% python3 -q
>>> import numpy as np
>>> from numpy import linalg as LA
>>> np.set_printoptions(suppress=True, linewidth=160)
>>> data = np.load("layer3.npy")
>>> data
array([[1, 2, 0, 1, 0, 2],
       [0, 0, 0, 0, 0, 0],
       [1, 3, 1, 3, 2, 4],
       [0, 0, 0, 0, 0, 0],
       [0, 2, 0, 2, 0, 2],
       [3, 3, 0, 2, 0, 3],
       [0, 0, 0, 0, 0, 0],
       [2, 1, 1, 1, 0, 0],
       [5, 3, 1, 2, 0, 5],
       [1, 1, 1, 1, 2, 2],
       [0, 0, 0, 0, 0, 0],
       [0, 0, 0, 0, 0, 0],
       [2, 3, 0, 3, 0, 3],
       [3, 3, 0, 2, 0, 3],
       [1, 2, 0, 1, 0, 2],
       [3, 4, 2, 4, 2, 4],
       [0, 0, 0, 0, 0, 0]])
>>> cent = data[[1, 4]].astype(float)
>>> for _ in range(6):
...     idx = LA.norm(data[:, None] - cent, axis=-1).argmin(axis=1)
...     cent = np.array([data[idx == j].mean(axis=0) for j in range(2)])
... 
>>> idx
array([1, 0, 1, 0, 1, 1, 0, 0, 1, 1, 0, 0, 1, 1, 1, 1, 0])
>>> np.abs(cent[1] - cent[0]).argmax()
np.int64(5)
>>> idx = data[:, 0] > np.median(data[:, 0])
>>> f = data[idx].mean(axis=0) - data[~idx].mean(axis=0)
>>> np.argsort(-np.abs(f).round(6), kind="stable")
array([0, 1, 5, 3, 2, 4])
>>> J = np.array([[0, 2, 1, 3, 0, 0],
...     [0, 0, 2, 1, 3, 0],
...     [0, 0, 0, 2, 1, 3],
...     [3, 0, 0, 0, 2, 1],
...     [1, 3, 0, 0, 0, 2],
...     [2, 1, 3, 0, 0, 0]])
>>> J @ np.ones(6)
array([6., 6., 6., 6., 6., 6.])
>>> np.allclose(J @ J.T, J.T @ J)
True
>>> (J @ J)[0]
array([ 9,  0,  4,  4, 13,  6])
>>> x = np.array([-1, 2, 3, 2, -1, 1])
>>> J * x
array([[ 0,  4,  3,  6,  0,  0],
       [ 0,  0,  6,  2, -3,  0],
       [ 0,  0,  0,  4, -1,  3],
       [-3,  0,  0,  0, -2,  1],
       [-1,  6,  0,  0,  0,  2],
       [-2,  2,  9,  0,  0,  0]])
>>> np.einsum("ij,j->i", J, x)
array([13,  5,  6, -4,  7,  9])
>>> LA.norm(J @ x) <= LA.norm(J, 2) * LA.norm(x) + 1e-9
np.True_
>>> J @ np.ones(6)
array([6., 6., 6., 6., 6., 6.])
>>> J @ (2 * x)
array([26, 10, 12, -8, 14, 18])
>>> np.sign((J @ x).round(6))
array([ 1,  1,  1, -1,  1,  1])
>>> rng = np.random.default_rng(558413)
>>> idx = rng.permutation(6)
>>> idx
array([2, 0, 5, 3, 1, 4])
>>> A2 = J[idx][:, idx]
>>> np.trace(A2)
np.int64(0)
>>> A2
array([[0, 0, 3, 2, 0, 1],
       [1, 0, 0, 3, 2, 0],
       [3, 2, 0, 0, 1, 0],
       [0, 3, 1, 0, 0, 2],
       [2, 0, 0, 1, 0, 3],
       [0, 1, 2, 0, 3, 0]])
>>> np.round(np.sort(np.abs(LA.eigvals(A2))), 2)
array([1.73, 1.73, 3.61, 3.61, 4.  , 6.  ])
>>> round(float(LA.det(A2)), 2), round(LA.det(J[idx]), 2)
(-936.0, np.float64(-936.0))
>>> np.round(np.abs(LA.eigvals(J)).max(), 2)
np.float64(6.0)
>>> (J + J.T) / 2
array([[0. , 1. , 0.5, 3. , 0.5, 1. ],
       [1. , 0. , 1. , 0.5, 3. , 0.5],
       [0.5, 1. , 0. , 1. , 0.5, 3. ],
       [3. , 0.5, 1. , 0. , 1. , 0.5],
       [0.5, 3. , 0.5, 1. , 0. , 1. ],
       [1. , 0.5, 3. , 0.5, 1. , 0. ]])
>>> LA.matrix_power(J, 2)
array([[ 9,  0,  4,  4, 13,  6],
       [ 6,  9,  0,  4,  4, 13],
       [13,  6,  9,  0,  4,  4],
       [ 4, 13,  6,  9,  0,  4],
       [ 4,  4, 13,  6,  9,  0],
       [ 0,  4,  4, 13,  6,  9]])
